In [1]: import numpy as np

In [2]: np.set_printoptions(precision=3, suppress=True, linewidth=100)

In [3]: arr = np.load("case18.npy")

In [4]: arr
Out[4]: 
array([[-4, -1,  0],
       [ 0, -4, -1],
       [-1,  0, -4]])

In [5]: round(np.linalg.det(arr[::-1]), 3)
Out[5]: np.float64(65.0)

In [6]: np.einsum("ij,ji->", arr, arr)
Out[6]: np.int64(48)

In [7]: round(float(np.linalg.det(arr.T)), 3)
Out[7]: -65.0

In [8]: np.kron(np.eye(2, dtype=int), arr)
Out[8]: 
array([[-4, -1,  0,  0,  0,  0],
       [ 0, -4, -1,  0,  0,  0],
       [-1,  0, -4,  0,  0,  0],
       [ 0,  0,  0, -4, -1,  0],
       [ 0,  0,  0,  0, -4, -1],
       [ 0,  0,  0, -1,  0, -4]])

In [9]: np.poly(arr)
Out[9]: array([ 1., 12., 48., 65.])

In [10]: round(float(np.linalg.det(2 * arr)), 3), np.round(np.linalg.det(arr), 3)
Out[10]: (-520.0, np.float64(-65.0))

In [11]: vec = np.array([0, 2, 2])

In [12]: target = arr @ vec

In [13]: target
Out[13]: array([ -2, -10,  -8])

In [14]: np.linalg.solve(arr, target + arr[:, 2])
Out[14]: array([-0.,  2.,  3.])

In [15]: np.linalg.solve(arr, target)
Out[15]: array([-0.,  2.,  2.])

In [16]: np.linalg.solve(arr.T, arr[1])
Out[16]: array([-0.,  1., -0.])

In [17]: np.linalg.solve(arr, 5 * target)
Out[17]: array([-0., 10., 10.])

In [18]: J = np.load("sample13.npy")

In [19]: J
Out[19]: 
array([[ 0,  3,  3],
       [ 0,  6,  6],
       [ 0,  9,  9],
       [ 0, -6, -6],
       [ 0, -9, -9],
       [ 0, -9, -9]])

In [20]: vec = np.array([1, 2, -3])

In [21]: h = np.maximum(J @ vec, 0)

In [22]: np.tanh(J @ vec)
Out[22]: array([-0.995, -1.   , -1.   ,  1.   ,  1.   ,  1.   ])

In [23]: np.maximum(J @ vec, 0) - np.maximum(-J @ vec, 0)
Out[23]: array([-3, -6, -9,  6,  9,  9])

In [24]: J.T @ h
Out[24]: array([   0, -198, -198])

In [25]: np.maximum(J @ (3 * vec), 0)
Out[25]: array([ 0,  0,  0, 18, 27, 27])

In [26]: h
Out[26]: array([0, 0, 0, 6, 9, 9])

In [27]: left, s, vt = np.linalg.svd(J)

In [28]: np.argmax(s[:-1] / (s[1:] + 1e-6)) + 1
Out[28]: np.int64(1)

In [29]: s.round(3) + 0
Out[29]: array([25.456,  0.   ,  0.   ])

In [30]: other = left[:, :1] @ np.diag(s[:1]) @ vt[:1]

In [31]: np.linalg.matrix_rank(other)
Out[31]: np.int64(1)

In [32]: m1 = np.load("w.npy")

In [33]: m1
Out[33]: 
array([[-1,  2,  1,  2, -2],
       [ 2, -1,  2,  1,  2],
       [ 1,  2, -1,  2,  1],
       [ 2,  1,  2, -1,  2],
       [-2,  2,  1,  2, -1]])

In [34]: other = np.linalg.inv(m1)

In [35]: np.linalg.inv(other)
Out[35]: 
array([[-1.,  2.,  1.,  2., -2.],
       [ 2., -1.,  2.,  1.,  2.],
       [ 1.,  2., -1.,  2.,  1.],
       [ 2.,  1.,  2., -1.,  2.],
       [-2.,  2.,  1.,  2., -1.]])

In [36]: round(float(np.linalg.det(m1) * np.linalg.det(other)), 3)
Out[36]: 1.0

In [37]: (np.abs(other) > 1e-9).astype(int)
Out[37]: 
array([[1, 1, 1, 1, 1],
       [1, 1, 1, 1, 1],
       [1, 1, 1, 1, 1],
       [1, 1, 1, 1, 1],
       [1, 1, 1, 1, 1]])

In [38]: np.linalg.det(m1) * other
Out[38]: 
array([[-64.,  -8., -16.,  -8.,  80.],
       [ -8.,  35., -20., -37.,  -8.],
       [-16., -20.,  32., -20., -16.],
       [ -8., -37., -20.,  35.,  -8.],
       [ 80.,  -8., -16.,  -8., -64.]])

In [39]: other
Out[39]: 
array([[ 0.444,  0.056,  0.111,  0.056, -0.556],
       [ 0.056, -0.243,  0.139,  0.257,  0.056],
       [ 0.111,  0.139, -0.222,  0.139,  0.111],
       [ 0.056,  0.257,  0.139, -0.243,  0.056],
       [-0.556,  0.056,  0.111,  0.056,  0.444]])

In [40]: round(float(np.linalg.norm(m1, 1)), 3), round(np.linalg.norm(m1, np.inf), 3)
Out[40]: (8.0, np.float64(8.0))

In [41]: m1[2] @ m1[4]
Out[41]: np.int64(4)

In [42]: round(float(np.linalg.norm(m1) ** 2 / np.linalg.norm(m1, 2) ** 2), 3)
Out[42]: 1.974

In [43]: np.round(np.linalg.norm(m1, 2), 3)
Out[43]: np.float64(5.827)

In [44]: round(np.linalg.norm(m1[2] - m1[4]), 3)
Out[44]: np.float64(4.123)

In [45]: np.linalg.norm(m1, axis=0)
Out[45]: array([3.742, 3.742, 3.317, 3.742, 3.742])

In [46]: w, vecs = np.linalg.eigh(m1)

In [47]: vec = np.array([9, -4, -3, 8, 7])

In [48]: vec @ m1 @ vec
Out[48]: np.int64(-423)

In [49]: np.linalg.eigvalsh(m1[1:, 1:])
Out[49]: array([-4., -2., -2.,  4.])

In [50]: (np.sign(vecs[:, -1].round(6)) == np.sign(vecs[0, -1].round(6))).astype(int)
Out[50]: array([1, 1, 1, 1, 1])

In [51]: np.abs(m1).sum(axis=1).max(), np.round(np.abs(w).max(), 3)
Out[51]: (np.int64(8), np.float64(5.827))

In [52]: vecs * np.abs(w) @ vecs.T
Out[52]: 
array([[ 3.038, -0.421,  0.514, -0.421,  2.038],
       [-0.421,  3.404,  0.303,  1.404, -0.421],
       [ 0.514,  0.303,  3.208,  0.303,  0.514],
       [-0.421,  1.404,  0.303,  3.404, -0.421],
       [ 2.038, -0.421,  0.514, -0.421,  3.038]])

In [53]: E = np.load("block12.npy")

In [54]: E
Out[54]: 
array([[ 0.617, -0.438,  0.744,  0.901,  0.414],
       [-0.907, -0.565, -0.834, -0.994, -0.744],
       [-0.919,  0.901, -0.995, -0.999, -0.946],
       [-0.922,  0.762, -0.197, -0.964,  0.993],
       [-0.898,  0.766,  0.851, -0.854,  0.998],
       [-0.1  ,  0.1  , -0.901,  0.01 ,  0.977],
       [-0.551,  0.782, -0.363, -0.617,  0.935],
       [ 0.766, -0.872, -0.629,  0.89 , -0.282],
       [ 0.623, -0.862,  0.867,  0.831, -0.876],
       [ 0.363, -0.972,  0.958,  0.675, -0.834],
       [-0.336,  0.887,  0.996,  0.653,  0.995],
       [-0.149,  0.872,  0.995,  0.647,  0.93 ],
       [-0.905,  0.47 ,  0.975, -0.925,  0.876],
       [-0.985,  0.168,  0.786, -0.998,  0.797],
       [ 0.84 , -0.969,  0.629,  0.914, -0.992],
       [-0.611,  0.96 ,  0.99 , -0.245,  0.909],
       [-0.68 ,  0.867, -1.   , -0.99 , -0.905],
       [-0.129, -0.968,  0.998,  0.501, -0.291],
       [-0.969,  0.927, -0.998, -1.   , -0.282],
       [-0.617, -0.04 , -0.291, -0.922, -0.933],
       [-0.454, -0.05 , -0.976, -0.935, -0.954],
       [ 0.05 ,  0.973, -0.943, -0.43 , -0.388],
       [ 0.282, -0.757,  0.675,  0.47 , -0.617],
       [ 0.47 ,  0.572,  0.898,  0.856,  0.585],
       [ 0.762,  0.762, -0.898,  0.797, -0.611],
       [-0.43 , -0.43 ,  0.997,  0.168,  0.635],
       [ 0.778,  0.611,  1.   ,  0.999,  0.999],
       [ 0.845, -0.793, -0.508,  0.933, -0.726],
       [-0.354, -0.987, -0.992, -0.922, -0.962],
       [-0.585,  0.43 , -0.363, -0.8  ,  0.3  ],
       [-0.749, -0.848,  0.938, -0.864, -0.641],
       [ 0.862, -0.686,  0.94 ,  0.982, -0.592],
       [ 0.07 , -0.905,  0.909,  0.558,  0.551]])

In [55]: Ac = (E - E.mean(axis=0)) / E.std(axis=0)

In [56]: np.argwhere(np.abs(Ac) > 2)
Out[56]: array([], shape=(0, 2), dtype=int64)

In [57]: coef = np.linalg.lstsq(np.delete(Ac, 3, axis=1), Ac[:, 3])[0]

In [58]: coef
Out[58]: array([0.897, 0.011, 0.229, 0.127])

In [59]: round(float(1 - np.var(Ac[:, 3] - np.delete(Ac, 3, axis=1) @ coef)), 3)
Out[59]: 0.92

In [60]: np.abs(coef).argmax()
Out[60]: np.int64(0)
